In [1]: import numpy as np

In [2]: np.set_printoptions(precision=1, suppress=True, linewidth=140, legacy="1.25")

In [3]: tidy = lambda a: np.round(a, 1) + 0

In [4]: feats = np.maximum(np.array([[-2, 0],
   ...:     [1, 2],
   ...:     [7, -4],
   ...:     [8, 1],
   ...:     [0, 8],
   ...:     [9, 0],
   ...:     [8, 4],
   ...:     [-4, 8],
   ...:     [-7, 0],
   ...:     [-8, -4],
   ...:     [0, -9],
   ...:     [-8, 0],
   ...:     [3, -9]]) @ np.array([[5, 6, 6, 8], [7, 2, 8, 0]]) + np.array([-9, 1, -1, 8]), 0)

In [5]: feats
Out[5]: 
array([[ 0,  0,  0,  0],
       [10, 11, 21, 16],
       [ 0, 35,  9, 64],
       [38, 51, 55, 72],
       [47, 17, 63,  8],
       [36, 55, 53, 80],
       [59, 57, 79, 72],
       [27,  0, 39,  0],
       [ 0,  0,  0,  0],
       [ 0,  0,  0,  0],
       [ 0,  0,  0,  8],
       [ 0,  0,  0,  0],
       [ 0,  1,  0, 32]])

In [6]: # row 8 repeats row 0

In [7]: cen = feats - feats.mean(axis=0)

In [8]: U, sigma, vt = np.linalg.svd(cen, full_matrices=False)

In [9]: tidy(cen.mean(axis=0))
Out[9]: array([0., 0., 0., 0.])

In [10]: tidy((sigma ** 2).sum() ** 2 / (sigma ** 4).sum())
Out[10]: 1.5

In [11]: tidy(vt[0] * np.sign(vt[0, np.abs(vt[0]).argmax()]))
Out[11]: array([0.4, 0.5, 0.5, 0.6])

In [12]: gram = np.cov(feats, rowvar=False)

In [13]: gram.shape
Out[13]: (4, 4)

In [14]: tidy(gram)
Out[14]: 
array([[ 469.7,  366.7,  629.8,  377. ],
       [ 366.7,  545.6,  522.5,  717.8],
       [ 629.8,  522.5,  854.9,  555.5],
       [ 377. ,  717.8,  555.5, 1061.7]])

In [15]: q, Rm = np.linalg.qr(feats)

In [16]: q.shape, Rm.shape
Out[16]: ((13, 4), (4, 4))

In [17]: tidy(Rm)
Out[17]: 
array([[ -96.2,  -85.1, -133.9, -108.1],
       [   0. ,  -57.2,   -7.8,  -97.3],
       [   0. ,    0. ,  -10.1,   -7.6],
       [   0. ,    0. ,    0. ,  -32.6]])

In [18]: tidy(np.abs(np.diag(Rm)))
Out[18]: array([96.2, 57.2, 10.1, 32.6])

In [19]: tidy(q.T @ q)
Out[19]: 
array([[1., 0., 0., 0.],
       [0., 1., 0., 0.],
       [0., 0., 1., 0.],
       [0., 0., 0., 1.]])

In [20]: feats.ravel(order="F")
Out[20]: 
array([ 0, 10,  0, 38, 47, 36, 59, 27,  0,  0,  0,  0,  0,  0, 11, 35, 51, 17, 55, 57,  0,  0,  0,  0,  0,  1,  0, 21,  9, 55, 63, 53, 79,
       39,  0,  0,  0,  0,  0,  0, 16, 64, 72,  8, 80, 72,  0,  0,  0,  8,  0, 32])

In [21]: t3 = feats.reshape(13, 2, -1)

In [22]: t3.sum(axis=1)
Out[22]: 
array([[  0,   0],
       [ 31,  27],
       [  9,  99],
       [ 93, 123],
       [110,  25],
       [ 89, 135],
       [138, 129],
       [ 66,   0],
       [  0,   0],
       [  0,   0],
       [  0,   8],
       [  0,   0],
       [  0,  33]])

In [23]: t3[:, 0]
Out[23]: 
array([[ 0,  0],
       [10, 11],
       [ 0, 35],
       [38, 51],
       [47, 17],
       [36, 55],
       [59, 57],
       [27,  0],
       [ 0,  0],
       [ 0,  0],
       [ 0,  0],
       [ 0,  0],
       [ 0,  1]])

In [24]: q, _ = np.linalg.qr(np.array([[0.7, 1.2, 0.8, 0.0],
    ...:     [0.3, 0.1, -0.4, 0.2],
    ...:     [1.2, 0.4, -0.1, 1.1],
    ...:     [0.3, -0.7, 0.0, -0.3]]))

In [25]: evals = np.array([2, -2, -1, 2])

In [26]: K = q @ np.diag(evals) @ q.T

In [27]: tidy(K)
Out[27]: 
array([[-0.5,  1. ,  0.9,  1.1],
       [ 1. ,  0.8, -0.5,  0.9],
       [ 0.9, -0.5,  1.6, -0.2],
       [ 1.1,  0.9, -0.2, -0.9]])

In [28]: r0 = np.array([-2, 1, -2, -3])

In [29]: A2 = K + np.outer(r0, np.eye(4)[0])

In [30]: tidy(np.linalg.det(A2) / np.linalg.det(K)), tidy(1 + np.linalg.solve(K, r0)[0])
Out[30]: (1.1, 1.1)

In [31]: tidy(A2)
Out[31]: 
array([[-2.5,  1. ,  0.9,  1.1],
       [ 2. ,  0.8, -0.5,  0.9],
       [-1.1, -0.5,  1.6, -0.2],
       [-1.9,  0.9, -0.2, -0.9]])
